>>> import numpy as np
>>> np.set_printoptions(precision=3, suppress=True, linewidth=100, legacy="1.25")
>>> def tidy(a):
...     return np.round(a, 3) + 0
... 
>>> m1 = np.load("x.npy")
>>> print(m1)
[[ 0.7  0.7  0.7  0.6 -0.4  1.7  1.9 -0.5 -1.8  0.   0.4]
 [ 2.4 -0.9  0.9  2.3 -1.4 -0.8  1.3 -2.1  1.2 -0.5  0.3]
 [ 0.  -0.9 -0.2  0.6 -2.6 -1.1 -0.1 -0.8  1.1  0.2  1. ]
 [-1.5 -0.6  0.3 -0.6 -4.5  3.   2.4 -2.4  0.9 -0.9  0. ]
 [ 0.3 -0.2  2.7  0.2 -1.8  0.5 -0.6 -0.1 -0.4  1.9 -1.2]
 [-0.2  1.1 -2.1  0.3 -1.  -0.5 -0.6  0.   0.5 -0.9  0.1]
 [ 0.9 -0.6 -1.5 -0.2 -0.7  0.7 -0.1 -0.7  0.2  0.   0.5]
 [ 0.8  0.1 -0.3 -0.7 -0.4  1.2 -1.8 -1.3  1.  -0.8 -0.3]
 [-0.2  1.4  1.   0.2  0.5  1.1  1.   0.3 -0.7  0.1  0.3]
 [-1.1  1.3 -1.2  0.8  0.7 -0.5 -1.4  0.9  1.1 -1.2 -2. ]
 [ 1.1 -0.1  0.1  0.2 -0.7 -0.4 -1.7 -1.  -0.7  0.8  0.6]
 [ 0.5 -0.1 -1.1 -1.3 -0.2  0.   0.6 -0.6 -0.5 -0.7 -0.2]
 [-0.5 -1.8  1.2  0.9  0.3  0.2  1.3 -0.4 -0.1  2.   0.4]
 [-1.  -0.2  0.  -0.2  0.2  1.4 -0.2 -0.2  0.1 -0.4 -0.5]]
>>> Q, Rm = np.linalg.qr(m1)
>>> print(tidy(np.abs(np.diag(Rm))))
[3.747 3.266 4.318 2.854 5.571 3.318 3.721 1.207 1.938 1.145 1.879]
>>> G = m1.T @ m1
>>> print(tidy(np.linalg.svd(m1, compute_uv=False) ** 2))
[63.142 35.023 28.446 16.909 12.656 11.176  7.016  3.312  2.382  0.836  0.392]
>>> print(np.trace(G), (m1 ** 2).sum())
181.29 181.29
>>> X = np.loadtxt("layer16.csv", delimiter=",")
>>> print(X)
[[  0.5  -0.5   1.7   0.   -1.   -0.4  -1.5   0. ]
 [  0.7   3.    0.7   0.    0.9   0.5  -1.4   0.7]
 [ -0.4   3.5  -0.9   0.3   0.5  -1.2  -1.2   2.7]
 [ -0.7   2.5   0.3   0.3   0.8   1.2   1.1   0.9]
 [  0.9   2.    0.9  -0.9   0.4  -1.1   1.4  -0.4]
 [ -0.2  -3.   -1.1   0.4   1.5   0.8  -1.3   0.4]
 [  1.5 -10.   -0.5  -1.1  -0.4  -1.3  -0.7   0. ]
 [ -0.6   4.5   0.2  -0.7   0.4  -1.3  -0.5  -0.6]
 [ -0.4  15.    1.2  -0.5   1.3   1.   -0.6   0.1]
 [  0.4   2.5  -1.2   1.    0.2   0.9   0.2  -0.7]
 [ -1.5  -4.5   0.2   1.6  -0.4   0.4   1.1   2.9]
 [ -0.2   6.5  -2.    0.   -1.    0.2  -1.7  -0.4]
 [  0.    4.   -0.8  -1.6   0.7   1.9   0.1   1.2]
 [ -0.9   1.    0.9  -0.8  -0.1   0.7   0.9  -1.1]
 [ -0.1  -3.5   1.3  -0.8   0.    1.2   0.   -0.4]
 [ -0.3  -4.5   0.6  -0.1   1.1  -0.5   1.8  -0.2]]
>>> G = np.cov(X, rowvar=False)
>>> print(tidy(np.polyfit(X[:, 0], X[:, 6], 1)))
[-0.457 -0.181]
>>> print(np.median(X, axis=0))
[-0.2   2.25  0.25 -0.05  0.4   0.45 -0.25  0.  ]
>>> print(tidy(np.linalg.eigvalsh(G)[::-1]))
[32.409  1.794  1.661  0.975  0.72   0.58   0.375  0.239]
>>> proj = X @ np.linalg.solve(X.T @ X, X.T)
>>> print(tidy(proj @ X[:, 4]))
[-1.   0.9  0.5  0.8  0.4  1.5 -0.4  0.4  1.3  0.2 -0.4 -1.   0.7 -0.1  0.   1.1]
>>> print(np.allclose(proj @ proj, proj))
True
>>> print(np.linalg.matrix_rank(np.eye(16) - proj))
8
>>> z = X[:, 7] > np.median(X[:, 7])
>>> u = X[z].mean(axis=0) - X[~z].mean(axis=0)
>>> print(z.astype(int))
[0 1 1 1 0 1 0 0 1 0 1 0 1 0 0 0]
>>> print(np.argsort(-np.abs(u).round(6), kind="stable"))
[1 7 5 4 0 3 6 2]
>>> print(tidy(u))
[-0.49   3.151 -0.268  0.449  0.802  0.835 -0.303  1.694]
>>> print(((X - X.mean(axis=0)) @ u > 0).astype(int))
[0 1 1 1 0 0 0 1 1 1 0 1 1 0 0 0]
>>> print(tidy((((X - X.mean(axis=0)) @ u > 0) == z).mean()))
0.688
>>> M = np.load("block15.npy")
>>> print(M)
[[ 1  1  1  1  1  1  1  1]
 [ 1 -1 -1  1  1 -1 -1  1]
 [ 1 -1  1 -1  1 -1  1 -1]
 [ 1  1 -1 -1 -1 -1  1  1]
 [ 1 -1 -1  1 -1  1  1 -1]
 [ 1  1  1  1 -1 -1 -1 -1]
 [ 1  1 -1 -1  1  1 -1 -1]
 [ 1 -1  1 -1 -1  1 -1  1]]
>>> print(np.allclose(M, M.T))
False
>>> print(tidy(np.linalg.det(M)))
-4096.0
>>> print(tidy(np.abs(np.linalg.eigvals(M)).max()))
2.828
>>> M.inv()
Traceback (most recent call last):
  File "<python-input-32>", line 1, in <module>
    M.inv()
    ^^^^^
AttributeError: 'numpy.ndarray' object has no attribute 'inv'
>>> print(tidy(np.sort(np.abs(np.linalg.eigvals(M)))))
[2.828 2.828 2.828 2.828 2.828 2.828 2.828 2.828]
>>> print(np.trace(M))
-2
>>> U, sig, vt = np.linalg.svd(m1, full_matrices=False)
>>> print((sig > 1e-8).sum())
11
>>> print(np.abs(U[:, 0]).round(6).argmax())
3
>>> print(np.allclose(U * sig @ vt, m1))
True
>>> print(tidy(np.sqrt((sig ** 2).sum())), tidy(np.linalg.norm(m1)))
13.464 13.464
>>> print(tidy(vt @ vt.T))
[[1. 0. 0. 0. 0. 0. 0. 0. 0. 0. 0.]
 [0. 1. 0. 0. 0. 0. 0. 0. 0. 0. 0.]
 [0. 0. 1. 0. 0. 0. 0. 0. 0. 0. 0.]
 [0. 0. 0. 1. 0. 0. 0. 0. 0. 0. 0.]
 [0. 0. 0. 0. 1. 0. 0. 0. 0. 0. 0.]
 [0. 0. 0. 0. 0. 1. 0. 0. 0. 0. 0.]
 [0. 0. 0. 0. 0. 0. 1. 0. 0. 0. 0.]
 [0. 0. 0. 0. 0. 0. 0. 1. 0. 0. 0.]
 [0. 0. 0. 0. 0. 0. 0. 0. 1. 0. 0.]
 [0. 0. 0. 0. 0. 0. 0. 0. 0. 1. 0.]
 [0. 0. 0. 0. 0. 0. 0. 0. 0. 0. 1.]]
>>> print(U.shape, sig.shape, vt.shape)
(14, 11) (11,) (11, 11)
>>> print(tidy(U.T @ m1 @ vt.T))
[[7.946 0.    0.    0.    0.    0.    0.    0.    0.    0.    0.   ]
 [0.    5.918 0.    0.    0.    0.    0.    0.    0.    0.    0.   ]
 [0.    0.    5.333 0.    0.    0.    0.    0.    0.    0.    0.   ]
 [0.    0.    0.    4.112 0.    0.    0.    0.    0.    0.    0.   ]
 [0.    0.    0.    0.    3.558 0.    0.    0.    0.    0.    0.   ]
 [0.    0.    0.    0.    0.    3.343 0.    0.    0.    0.    0.   ]
 [0.    0.    0.    0.    0.    0.    2.649 0.    0.    0.    0.   ]
 [0.    0.    0.    0.    0.    0.    0.    1.82  0.    0.    0.   ]
 [0.    0.    0.    0.    0.    0.    0.    0.    1.543 0.    0.   ]
 [0.    0.    0.    0.    0.    0.    0.    0.    0.    0.915 0.   ]
 [0.    0.    0.    0.    0.    0.    0.    0.    0.    0.    0.626]]
>>> print(tidy(sig / sig[0]))
[1.    0.745 0.671 0.517 0.448 0.421 0.333 0.229 0.194 0.115 0.079]
>>> print(tidy(U.T @ U))
[[1. 0. 0. 0. 0. 0. 0. 0. 0. 0. 0.]
 [0. 1. 0. 0. 0. 0. 0. 0. 0. 0. 0.]
 [0. 0. 1. 0. 0. 0. 0. 0. 0. 0. 0.]
 [0. 0. 0. 1. 0. 0. 0. 0. 0. 0. 0.]
 [0. 0. 0. 0. 1. 0. 0. 0. 0. 0. 0.]
 [0. 0. 0. 0. 0. 1. 0. 0. 0. 0. 0.]
 [0. 0. 0. 0. 0. 0. 1. 0. 0. 0. 0.]
 [0. 0. 0. 0. 0. 0. 0. 1. 0. 0. 0.]
 [0. 0. 0. 0. 0. 0. 0. 0. 1. 0. 0.]
 [0. 0. 0. 0. 0. 0. 0. 0. 0. 1. 0.]
 [0. 0. 0. 0. 0. 0. 0. 0. 0. 0. 1.]]
